$ ipython --no-banner

In [1]: import numpy as np

In [2]: np.set_printoptions(suppress=True, linewidth=100)

In [3]: rnd = lambda a: np.round(a, 2) + 0

In [4]: W0 = np.load("arr.npy")

In [5]: W0
Out[5]: 
array([[ 0,  0,  0],
       [ 0,  0,  0],
       [ 0,  0,  0],
       [ 0,  0,  0],
       [-3, -1,  2],
       [ 1,  3, -1],
       [-3, -1,  2],
       [ 1,  1,  4],
       [ 0,  0,  0],
       [ 0,  0,  0],
       [ 0,  0,  0],
       [ 4,  2,  2],
       [ 4,  2,  2],
       [-2,  2,  1],
       [ 1,  3, -1],
       [ 1,  3, -1]])

In [6]: W = np.array([[-1, 2, 2], [1, 2, 0], [1, -1, 0]])

In [7]: coef = np.array([-1, 2, -1])

In [8]: H = np.maximum(W0 @ W + coef, 0)

In [9]: rnd((H > 0).mean(axis=0))
Out[9]: array([0.25, 0.88, 0.38])

In [10]: print((H > 0).astype(int))
[[0 1 0]
 [0 1 0]
 [0 1 0]
 [0 1 0]
 [1 0 0]
 [0 1 1]
 [1 0 0]
 [1 1 1]
 [0 1 0]
 [0 1 0]
 [0 1 0]
 [0 1 1]
 [0 1 1]
 [1 1 0]
 [0 1 1]
 [0 1 1]]

In [11]: basis = np.array([[1, 2], [-3, -2], [-3, 3]])

In [12]: W @ basis
Out[12]: 
array([[-13,   0],
       [ -5,  -2],
       [  4,   4]])

In [13]: H @ basis
Out[13]: 
array([[ -6,  -4],
       [ -6,  -4],
       [ -6,  -4],
       [ -6,  -4],
       [  3,   6],
       [-36, -19],
       [  3,   6],
       [ -6,   5],
       [ -6,  -4],
       [ -6,  -4],
       [ -6,  -4],
       [-57,  -3],
       [-57,  -3],
       [  1,   6],
       [-36, -19],
       [-36, -19]])

In [14]: np.linalg.norm(W0, axis=1).argmax()
Out[14]: np.int64(11)

In [15]: rnd(np.linalg.norm(W0, "nuc"))
Out[15]: np.float64(19.46)

In [16]: Xc = (W0 - W0.mean(axis=0)) / W0.std(axis=0)

In [17]: Xc.std(axis=0)
Out[17]: array([1., 1., 1.])

In [18]: np.argwhere(np.abs(Xc) > 2)
Out[18]: array([[7, 2]])

In [19]: coef = np.linalg.lstsq(np.delete(Xc, 0, axis=1), Xc[:, 0])[0]

In [20]: rnd(coef)
Out[20]: array([0.64, 0.18])

In [21]: rnd(1 - np.var(Xc[:, 0] - np.delete(Xc, 0, axis=1) @ coef))
Out[21]: np.float64(0.38)

In [22]: np.abs(coef).argmax()
Out[22]: np.int64(0)

In [23]: m1 = np.loadtxt("mat.csv", delimiter=",")

In [24]: m1
Out[24]: 
array([[48.8 ,  9.01, -0.33],
       [50.89, 10.34,  0.47],
       [49.44,  9.53, -0.6 ],
       [49.92,  8.93, -0.94],
       [49.41,  8.62, -0.08],
       [50.38, 10.59, -1.16],
       [50.55, 11.69, -0.85],
       [48.92,  9.58,  1.45],
       [49.46,  9.65, -0.31],
       [51.47, 10.58, -1.19]])

In [25]: basis = m1[[9, 2]].astype(float)

In [26]: for _ in range(4):
    ...:     lab = np.linalg.norm(m1[:, None] - basis, axis=-1).argmin(axis=1)
    ...:     basis = np.array([m1[lab == j].mean(axis=0) for j in range(2)])
    ...: 

In [27]: print(lab)
[1 0 1 1 1 0 0 1 1 0]

In [28]: rnd(basis)
Out[28]: 
array([[50.82, 10.8 , -0.68],
       [49.32,  9.22, -0.14]])

In [29]: rnd(basis[1] - basis[0])
Out[29]: array([-1.5 , -1.58,  0.55])

In [30]: Xc = (m1 - m1.mean(axis=0)) / m1.std(axis=0)

In [31]: print(np.argwhere(np.abs(Xc) > 2))
[[6 1]
 [7 2]]

In [32]: rnd(Xc.std(axis=0))
Out[32]: array([1., 1., 1.])

In [33]: coef = np.linalg.lstsq(np.delete(Xc, 0, axis=1), Xc[:, 0])[0]

In [34]: rnd(1 - np.var(Xc[:, 0] - np.delete(Xc, 0, axis=1) @ coef))
Out[34]: np.float64(0.57)

In [35]: proj = m1 @ np.linalg.solve(m1.T @ m1, m1.T)

In [36]: rnd(proj @ m1[:, 1])
Out[36]: array([ 9.01, 10.34,  9.53,  8.93,  8.62, 10.59, 11.69,  9.58,  9.65, 10.58])

In [37]: rnd(np.diag(proj))
Out[37]: array([0.16, 0.26, 0.12, 0.35, 0.31, 0.24, 0.57, 0.66, 0.1 , 0.23])

In [38]: np.allclose(proj @ proj, proj)
Out[38]: True

In [39]: rnd(np.trace(proj))
Out[39]: np.float64(3.0)

In [40]: vec = np.array([3, 3, 1])

In [41]: target = m1 @ vec

In [42]: rnd(np.linalg.lstsq(m1, target)[0])
Out[42]: array([3., 3., 1.])

In [43]: rnd(np.linalg.pinv(m1) @ m1)
Out[43]: 
array([[1., 0., 0.],
       [0., 1., 0.],
       [0., 0., 1.]])

In [44]: rnd(target)
Out[44]: array([173.1 , 184.16, 176.31, 175.61, 174.01, 181.75, 185.87, 176.95, 177.02, 184.96])

In [45]: rng = np.random.default_rng(60)

In [46]: target = target + 0.05 * rng.normal(size=10)

In [47]: rnd(target)
Out[47]: array([173.05, 184.14, 176.35, 175.55, 173.95, 181.8 , 185.93, 177.04, 177.01, 185.01])

In [48]: coef, *_ = np.linalg.lstsq(m1, target)

In [49]: rnd(np.linalg.norm(target - m1 @ coef))
Out[49]: np.float64(0.11)

In [50]: print(rnd(coef))
[2.99 3.05 1.02]

In [51]: coef.round()
Out[51]: array([3., 3., 1.])

In [52]: E = np.loadtxt("a.csv", delimiter=",")

In [53]: E
Out[53]: 
array([[ 2.98,  0.  ,  0.98],
       [ 5.42,  0.  ,  3.42],
       [ 4.2 ,  0.  ,  2.2 ],
       [ 5.43,  0.  ,  3.43],
       [ 1.87,  0.  , -0.13],
       [ 1.39,  0.  , -0.61],
       [-0.53,  0.  , -2.53],
       [ 4.91,  0.  ,  2.91],
       [ 2.52,  0.  ,  0.52],
       [ 2.35,  0.  ,  0.35],
       [ 4.96,  0.  ,  2.96],
       [ 4.75,  0.  ,  2.75],
       [ 4.57,  0.  ,  2.57],
       [ 5.64,  0.  ,  3.64],
       [ 3.92,  0.  ,  1.92],
       [ 4.2 ,  0.  ,  2.2 ],
       [ 1.03,  0.  , -0.97],
       [ 3.85,  0.  ,  1.85],
       [ 5.9 ,  0.  ,  3.9 ],
       [-0.02,  0.  , -2.02],
       [ 0.42,  0.  , -1.58],
       [ 2.5 ,  0.  ,  0.5 ],
       [ 3.07,  0.  ,  1.07],
       [ 5.4 ,  0.  ,  3.4 ],
       [ 1.7 ,  0.  , -0.3 ],
       [ 0.15,  0.  , -1.85]])

In [54]: U, sv, Vh = np.linalg.svd(E)

In [55]: evecs = Vh[:(sv > 1e-8).sum()]

In [56]: vec = E[17] + -1 * E[21] + rng.integers(2) * np.eye(3)[2]

In [57]: vec
Out[57]: array([1.35, 0.  , 2.35])

In [58]: np.allclose(evecs.T @ evecs @ vec, vec)
Out[58]: True

In [59]: np.linalg.matrix_rank(np.vstack([E, vec]))
Out[59]: np.int64(2)

In [60]: rnd(evecs.T @ evecs)
Out[60]: 
array([[1., 0., 0.],
       [0., 0., 0.],
       [0., 0., 1.]])
